>>> import numpy as np
>>> import numpy.linalg as la
>>> np.set_printoptions(precision=1, suppress=True, linewidth=100, sign=" ")
>>> M = np.load("mat.npy")
>>> print(M)
[[ 4  0  0  0]
 [ 0  6  2  0]
 [ 0  4  9  0]
 [ 0  0  0 -1]]
>>> other = M / la.norm(M, axis=1, keepdims=True)
>>> C2 = other @ other.T
>>> print(C2)
[[ 1.   0.   0.   0. ]
 [ 0.   1.   0.7  0. ]
 [ 0.   0.7  1.   0. ]
 [ 0.   0.   0.   1. ]]
>>> (np.abs(C2) > 0.9).astype(int)
array([[ 1,  0,  0,  0],
       [ 0,  1,  0,  0],
       [ 0,  0,  1,  0],
       [ 0,  0,  0,  1]])
>>> Lm = la.cholesky(C2)
>>> C2 / np.sqrt(np.outer(np.diag(C2), np.diag(C2)))
array([[ 1. ,  0. ,  0. ,  0. ],
       [ 0. ,  1. ,  0.7,  0. ],
       [ 0. ,  0.7,  1. ,  0. ],
       [ 0. ,  0. ,  0. ,  1. ]])
>>> m1 = np.load("data.npy")
>>> m1
array([[  5.,  -6.,   8.,  -7.,  -5.,   2.],
       [ -6.,  40., -48.,  42.,  30., -12.],
       [  8., -48.,  68., -56., -40.,  16.],
       [ -7.,  42., -56.,  53.,  35., -14.],
       [ -5.,  30., -40.,  35.,  29., -10.],
       [  2., -12.,  16., -14., -10.,   8.]])
>>> # symmetric
>>> f = np.array([1, 5, 3, 0, 0, 3])
>>> other = m1 + np.outer(f, np.eye(6)[4])
>>> other
array([[  5.,  -6.,   8.,  -7.,  -4.,   2.],
       [ -6.,  40., -48.,  42.,  35., -12.],
       [  8., -48.,  68., -56., -37.,  16.],
       [ -7.,  42., -56.,  53.,  35., -14.],
       [ -5.,  30., -40.,  35.,  29., -10.],
       [  2., -12.,  16., -14.,  -7.,   8.]])
>>> la.matrix_rank(la.inv(other) - la.inv(m1), tol=1e-8)
np.int64(1)
>>> f = np.array([1, 1, 0])
>>> np.cross(M[2, :3], M[0, :3])
array([  0,  36, -16])
>>> print(np.polyval(f, M[2]))
[  0  20  90   0]
>>> print(np.array([np.convolve(row, f, "same") for row in M]))
[[ 4  0  0  0]
 [ 6  8  2  0]
 [ 4 13  9  0]
 [ 0  0 -1 -1]]
>>> vals, vecs = la.eigh(m1)
>>> x = np.array([2, 3, 0, 3, 2, 2])
>>> x @ m1 @ x
np.float64(1969.0)
>>> print((np.sign(vecs[:, -1].round(6)) == np.sign(vecs[0, -1].round(6))).astype(int))
[ 1  0  1  0  0  1]
>>> la.eigvalsh(m1[1:, 1:])
array([   4.,    4.,    4.,    4.,  182.])
>>> other = la.inv(m1)
>>> la.det(m1) * other
array([[ 46592.,   1536.,  -2048.,   1792.,   1280.,   -512.],
       [  1536.,  37632.,  12288., -10752.,  -7680.,   3072.],
       [ -2048.,  12288.,  30464.,  14336.,  10240.,  -4096.],
       [  1792., -10752.,  14336.,  34304.,  -8960.,   3584.],
       [  1280.,  -7680.,  10240.,  -8960.,  40448.,   2560.],
       [  -512.,   3072.,  -4096.,   3584.,   2560.,  45824.]])
>>> other.round(1) + 0
array([[ 0.2,  0. ,  0. ,  0. ,  0. ,  0. ],
       [ 0. ,  0.2,  0.1, -0.1,  0. ,  0. ],
       [ 0. ,  0.1,  0.2,  0.1,  0.1,  0. ],
       [ 0. , -0.1,  0.1,  0.2,  0. ,  0. ],
       [ 0. ,  0. ,  0.1,  0. ,  0.2,  0. ],
       [ 0. ,  0. ,  0. ,  0. ,  0. ,  0.2]])
>>> la.inv(other)
array([[  5.,  -6.,   8.,  -7.,  -5.,   2.],
       [ -6.,  40., -48.,  42.,  30., -12.],
       [  8., -48.,  68., -56., -40.,  16.],
       [ -7.,  42., -56.,  53.,  35., -14.],
       [ -5.,  30., -40.,  35.,  29., -10.],
       [  2., -12.,  16., -14., -10.,   8.]])
>>> print(np.round(m1 @ other, 1) + 0)
[[ 1.  0.  0.  0.  0.  0.]
 [ 0.  1.  0.  0.  0.  0.]
 [ 0.  0.  1.  0.  0.  0.]
 [ 0.  0.  0.  1.  0.  0.]
 [ 0.  0.  0.  0.  1.  0.]
 [ 0.  0.  0.  0.  0.  1.]]
>>> np.round(la.slogdet(m1)[0], 1)
np.float64(1.0)
>>> print(round(la.det(m1) * la.det(other), 1))
1.0
>>> np.allclose(other, m1.T)
False
>>> mat = np.load("x.npy")
>>> mat
array([[ 1, -2, -2,  1],
       [ 0,  2, -1, -1],
       [ 0,  0,  0, -2],
       [ 0,  0,  0,  1]])
>>> # triangular, det is the product of the diagonal
>>> print([round(float(x), 1) for x in la.svd(mat, compute_uv=False)[:3]])
[3.6, 2.2, 1.8]
>>> np.unique(mat.round(6), axis=0).shape
(4, 4)
>>> la.lstsq(mat[:-1].T, mat[-1])[2]
np.int32(3)
>>> np.round(np.trace(la.pinv(mat) @ mat), 1)
np.float64(3.0)
>>> np.abs(np.diag(la.qr(mat)[1])) > 1e-9
array([ True,  True, False,  True])
>>> def softmax(z):
...     e = np.exp(z - z.max(axis=-1, keepdims=True))
...     return e / e.sum(axis=-1, keepdims=True)
... 
>>> softmax(mat).sum(axis=1)
array([ 1.,  1.,  1.,  1.])
>>> att = mat @ mat.T / np.sqrt(4)
>>> np.round(softmax(att), 1) + 0
array([[ 1. ,  0. ,  0. ,  0. ],
       [ 0. ,  0.8,  0.1,  0. ],
       [ 0. ,  0.3,  0.7,  0. ],
       [ 0.4,  0.1,  0.1,  0.4]])
>>> np.round(softmax(att)[1] @ mat, 1) + 0
array([ 0. ,  1.7, -0.9, -1. ])
>>> print(softmax(att).round(6).argmax(axis=1))
[ 0  1  2  0]
